% ipython --no-banner

In [1]: import numpy as np

In [2]: np.set_printoptions(precision=2, suppress=True, linewidth=160)

In [3]: arr = np.loadtxt("sample14.csv", delimiter=",")

In [4]: arr
Out[4]: 
array([[0., 0., 1.],
       [1., 0., 0.],
       [0., 1., 0.]])

In [5]: vec = np.array([0, 3, 5])

In [6]: rhs = arr @ vec

In [7]: rhs
Out[7]: array([5., 0., 3.])

In [8]: np.linalg.solve(arr, arr[:, 1])
Out[8]: array([0., 1., 0.])

In [9]: np.linalg.solve(arr, rhs + arr[:, 0])
Out[9]: array([1., 3., 5.])

In [10]: np.linalg.solve(arr, -2 * rhs)
Out[10]: array([  0.,  -6., -10.])

In [11]: np.linalg.solve(arr, rhs)
Out[11]: array([0., 3., 5.])

In [12]: B = arr / np.linalg.norm(arr, axis=1, keepdims=True)

In [13]: G = B @ B.T

In [14]: G
Out[14]: 
array([[1., 0., 0.],
       [0., 1., 0.],
       [0., 0., 1.]])

In [15]: G[2]
Out[15]: array([0., 0., 1.])

In [16]: (G - 2 * np.eye(3)).round(6).argmax(axis=1)
Out[16]: array([1, 0, 0])

In [17]: np.linalg.norm(B, axis=1)
Out[17]: array([1., 1., 1.])

In [18]: np.degrees(np.arccos(np.clip(G[2, 0], -1, 1)))
Out[18]: np.float64(90.0)

In [19]: vec = np.array([1, 2, 2])

In [20]: arr @ vec
Out[20]: array([2., 1., 2.])

In [21]: np.einsum("ij,j->i", arr, vec)
Out[21]: array([2., 1., 2.])

In [22]: arr * vec
Out[22]: 
array([[0., 0., 2.],
       [1., 0., 0.],
       [0., 2., 0.]])

In [23]: np.sign((arr @ vec).round(6))
Out[23]: array([1., 1., 1.])

In [24]: arr @ np.ones(3)
Out[24]: array([1., 1., 1.])

In [25]: (arr @ vec).argmax()
Out[25]: np.int64(0)

In [26]: f = np.array([6, 4, -6])

In [27]: B = arr + np.outer(f, np.eye(3)[0])

In [28]: np.linalg.matrix_rank(np.linalg.inv(B) - np.linalg.inv(arr), tol=1e-8)
Out[28]: np.int64(1)

In [29]: mat = np.array([[0, 0, 0, 0, 0],
    ...:     [0, 0, 0, 0, 0],
    ...:     [0, 0, 0, 0, 0],
    ...:     [0, 3, 0, 0, 0],
    ...:     [0, 1, 0, 0, 0],
    ...:     [0, 0, 0, 0, 2]])

In [30]: Uu, sv, vt = np.linalg.svd(mat)

In [31]: vecs = vt[:(sv > 1e-8).sum()]

In [32]: rng = np.random.default_rng(84917)

In [33]: vec = mat[2] + 4 * mat[0] + rng.integers(2) * np.eye(5)[0]

In [34]: vec
Out[34]: array([1., 0., 0., 0., 0.])

In [35]: round(np.linalg.norm(vec - vecs.T @ vecs @ vec), 2)
Out[35]: np.float64(1.0)
